$ ipython --no-banner

In [1]: import numpy as np

In [2]: from numpy import linalg as LA

In [3]: np.set_printoptions(precision=3, suppress=True, linewidth=160)

In [4]: f = np.array([9, -5, 4, 5, -2])

In [5]: K = f[np.abs(np.subtract.outer(np.arange(5), np.arange(5)))]

In [6]: K
Out[6]: 
array([[ 9, -5,  4,  5, -2],
       [-5,  9, -5,  4,  5],
       [ 4, -5,  9, -5,  4],
       [ 5,  4, -5,  9, -5],
       [-2,  5,  4, -5,  9]])

In [7]: Y = np.array([[2, 3], [-4, -2]])

In [8]: W2 = np.kron(Y, K)

In [9]: W2
Out[9]: 
array([[ 18, -10,   8,  10,  -4,  27, -15,  12,  15,  -6],
       [-10,  18, -10,   8,  10, -15,  27, -15,  12,  15],
       [  8, -10,  18, -10,   8,  12, -15,  27, -15,  12],
       [ 10,   8, -10,  18, -10,  15,  12, -15,  27, -15],
       [ -4,  10,   8, -10,  18,  -6,  15,  12, -15,  27],
       [-36,  20, -16, -20,   8, -18,  10,  -8, -10,   4],
       [ 20, -36,  20, -16, -20,  10, -18,  10,  -8, -10],
       [-16,  20, -36,  20, -16,  -8,  10, -18,  10,  -8],
       [-20, -16,  20, -36,  20, -10,  -8,  10, -18,  10],
       [  8, -20, -16,  20, -36,   4, -10,  -8,  10, -18]])

In [10]: rng = np.random.default_rng(75074)

In [11]: labels = rng.permutation(5)

In [12]: Y = K[:, labels] * rng.choice([-1, 1], 5)

In [13]: Y
Out[13]: 
array([[-5, -2,  9, -5,  4],
       [ 9,  5, -5, -4, -5],
       [-5,  4,  4,  5,  9],
       [ 4, -5,  5, -9, -5],
       [ 5,  9, -2,  5,  4]])

In [14]: U, _, VT = LA.svd(K.T @ Y)

In [15]: np.round(U @ VT, 3) + 0
Out[15]: 
array([[ 0.,  0.,  1.,  0.,  0.],
       [ 1.,  0.,  0.,  0.,  0.],
       [ 0.,  0.,  0.,  0.,  1.],
       [ 0.,  0.,  0., -1.,  0.],
       [ 0.,  1.,  0.,  0.,  0.]])

In [16]: np.round(LA.lstsq(K, Y)[0], 3) + 0
Out[16]: 
array([[ 0.,  0.,  1.,  0.,  0.],
       [ 1.,  0.,  0.,  0.,  0.],
       [ 0.,  0.,  0.,  0.,  1.],
       [ 0.,  0.,  0., -1.,  0.],
       [ 0.,  1.,  0.,  0.,  0.]])

In [17]: round(float(LA.eigvalsh(K).min()), 3)
Out[17]: -2.44

In [18]: np.all(LA.eigvalsh(K) > 0)
Out[18]: np.False_

In [19]: evals, V = LA.eig(K)

In [20]: np.sort(LA.eigvals(LA.inv(K)))
Out[20]: array([-0.41 ,  0.052,  0.054,  0.107,  3.407])

In [21]: evals
Out[21]: array([-2.44 ,  0.294,  9.309, 18.44 , 19.397])

In [22]: round(np.prod(evals), 3)
Out[22]: np.float64(-2385.0)

In [23]: np.kron(np.eye(2, dtype=int), K)
Out[23]: 
array([[ 9, -5,  4,  5, -2,  0,  0,  0,  0,  0],
       [-5,  9, -5,  4,  5,  0,  0,  0,  0,  0],
       [ 4, -5,  9, -5,  4,  0,  0,  0,  0,  0],
       [ 5,  4, -5,  9, -5,  0,  0,  0,  0,  0],
       [-2,  5,  4, -5,  9,  0,  0,  0,  0,  0],
       [ 0,  0,  0,  0,  0,  9, -5,  4,  5, -2],
       [ 0,  0,  0,  0,  0, -5,  9, -5,  4,  5],
       [ 0,  0,  0,  0,  0,  4, -5,  9, -5,  4],
       [ 0,  0,  0,  0,  0,  5,  4, -5,  9, -5],
       [ 0,  0,  0,  0,  0, -2,  5,  4, -5,  9]])

In [24]: W0 = np.array([[-1, -1, 2, 1, 1, 1, 2, 0, 2],
    ...:     [0, -2, -2, 1, -1, 1, 2, -2, 1],
    ...:     [0, 1, 0, -2, -1, -1, 0, -1, 0],
    ...:     [0, -2, 1, -1, -2, 2, 0, 1, 1],
    ...:     [2, -2, 0, 0, -2, 0, 2, 0, 0],
    ...:     [-1, -2, 2, -1, 2, 2, -2, -1, -2],
    ...:     [-1, -2, -1, -1, -2, -2, 2, 2, -1],
    ...:     [0, -1, -2, 1, -2, 1, 0, 2, 2],
    ...:     [0, -2, -1, 0, -2, 2, 1, 2, 1]])

In [25]: W0
Out[25]: 
array([[-1, -1,  2,  1,  1,  1,  2,  0,  2],
       [ 0, -2, -2,  1, -1,  1,  2, -2,  1],
       [ 0,  1,  0, -2, -1, -1,  0, -1,  0],
       [ 0, -2,  1, -1, -2,  2,  0,  1,  1],
       [ 2, -2,  0,  0, -2,  0,  2,  0,  0],
       [-1, -2,  2, -1,  2,  2, -2, -1, -2],
       [-1, -2, -1, -1, -2, -2,  2,  2, -1],
       [ 0, -1, -2,  1, -2,  1,  0,  2,  2],
       [ 0, -2, -1,  0, -2,  2,  1,  2,  1]])

In [26]: f = np.array([-2, -1])

In [27]: np.convolve(W0[5], f)
Out[27]: array([ 2,  5, -2,  0, -3, -6,  2,  4,  5,  2])

In [28]: np.array([np.convolve(row, f, "same") for row in W0])
Out[28]: 
array([[ 2,  3, -3, -4, -3, -3, -5, -2, -4],
       [ 0,  4,  6,  0,  1, -1, -5,  2,  0],
       [ 0, -2, -1,  4,  4,  3,  1,  2,  1],
       [ 0,  4,  0,  1,  5, -2, -2, -2, -3],
       [-4,  2,  2,  0,  4,  2, -4, -2,  0],
       [ 2,  5, -2,  0, -3, -6,  2,  4,  5],
       [ 2,  5,  4,  3,  5,  6, -2, -6,  0],
       [ 0,  2,  5,  0,  3,  0, -1, -4, -6],
       [ 0,  4,  4,  1,  4, -2, -4, -5, -4]])

In [29]: np.correlate(W0[5], W0[3], "full")
Out[29]: array([ -1,  -3,   0,  -1,  -1,  13,  -5,   1,   4, -17,   4,  -2,  -1,   5,   0,   4,   0])
